$ python -q
>>> import numpy as np
>>> np.set_printoptions(suppress=True, linewidth=160)
>>> def tidy(a):
...     return np.round(a, 3) + 0
... 
>>> m1 = np.load("sample8.npy")
>>> print(m1)
[[-3.  2.  4.  5.  3.  2.  0.  0.  2.  3.  0.  0.  0.]
 [ 0.  1.  3.  0.  9.  7.  5.  5.  9.  4.  1.  9.  8.]
 [ 0.  0.  0.  1.  2.  0.  8.  9.  5.  8.  2.  6.  4.]
 [ 0.  3.  0.  1.  4.  6.  3.  2.  5.  6.  1.  0.  8.]
 [ 0.  2.  1.  3.  6.  9.  1.  9.  9.  1.  0.  2.  2.]
 [ 0.  8.  9.  1.  1.  0.  8.  4.  6.  6.  1.  2.  9.]
 [ 0.  1.  4.  9.  6.  8.  6.  5.  4.  0.  0.  5.  5.]
 [ 0.  2.  7.  7.  9.  2.  8.  7.  9.  0.  3.  7.  7.]
 [ 0.  4.  5.  4.  4.  8.  5.  9.  3.  1.  6.  2.  8.]
 [ 0.  7.  1.  0.  0.  4.  5.  3.  4.  5.  2.  7.  5.]
 [ 0.  7.  7.  3.  2.  2.  9.  2.  9.  5.  0.  3.  3.]
 [ 0.  5.  5.  6.  5.  3.  0.  0.  5.  8.  2.  8.  6.]
 [ 0.  7.  2.  0.  5.  2.  7.  6.  8.  4.  7.  9.  9.]]
>>> w1 = np.array([[2, 1],
...     [1, 0],
...     [0, 0],
...     [1, 1],
...     [1, 2],
...     [2, 0],
...     [2, 2],
...     [2, 0],
...     [1, 0],
...     [2, 1],
...     [1, 2],
...     [1, 1],
...     [2, 2]])
>>> b = np.array([3, 5])
>>> hid = np.maximum(m1 @ w1 + b, 0)
>>> print(np.linalg.matrix_rank(hid))
2
>>> print(hid)
[[19. 16.]
 [90. 64.]
 [77. 52.]
 [67. 44.]
 [69. 29.]
 [76. 52.]
 [76. 53.]
 [88. 73.]
 [88. 58.]
 [67. 41.]
 [69. 44.]
 [68. 53.]
 [95. 74.]]
>>> W2 = np.array([[1, 2], [-2, -1]])
>>> print(hid @ W2)
[[-13.  22.]
 [-38. 116.]
 [-27. 102.]
 [-21.  90.]
 [ 11. 109.]
 [-28. 100.]
 [-30.  99.]
 [-58. 103.]
 [-28. 118.]
 [-15.  93.]
 [-19.  94.]
 [-38.  83.]
 [-53. 116.]]
>>> print((hid @ W2).round(6).argmax(axis=1))
[1 1 1 1 1 1 1 1 1 1 1 1 1]
>>> print(w1 @ W2)
[[ 0  3]
 [ 1  2]
 [ 0  0]
 [-1  1]
 [-3  0]
 [ 2  4]
 [-2  2]
 [ 2  4]
 [ 1  2]
 [ 0  3]
 [-3  0]
 [-1  1]
 [-2  2]]
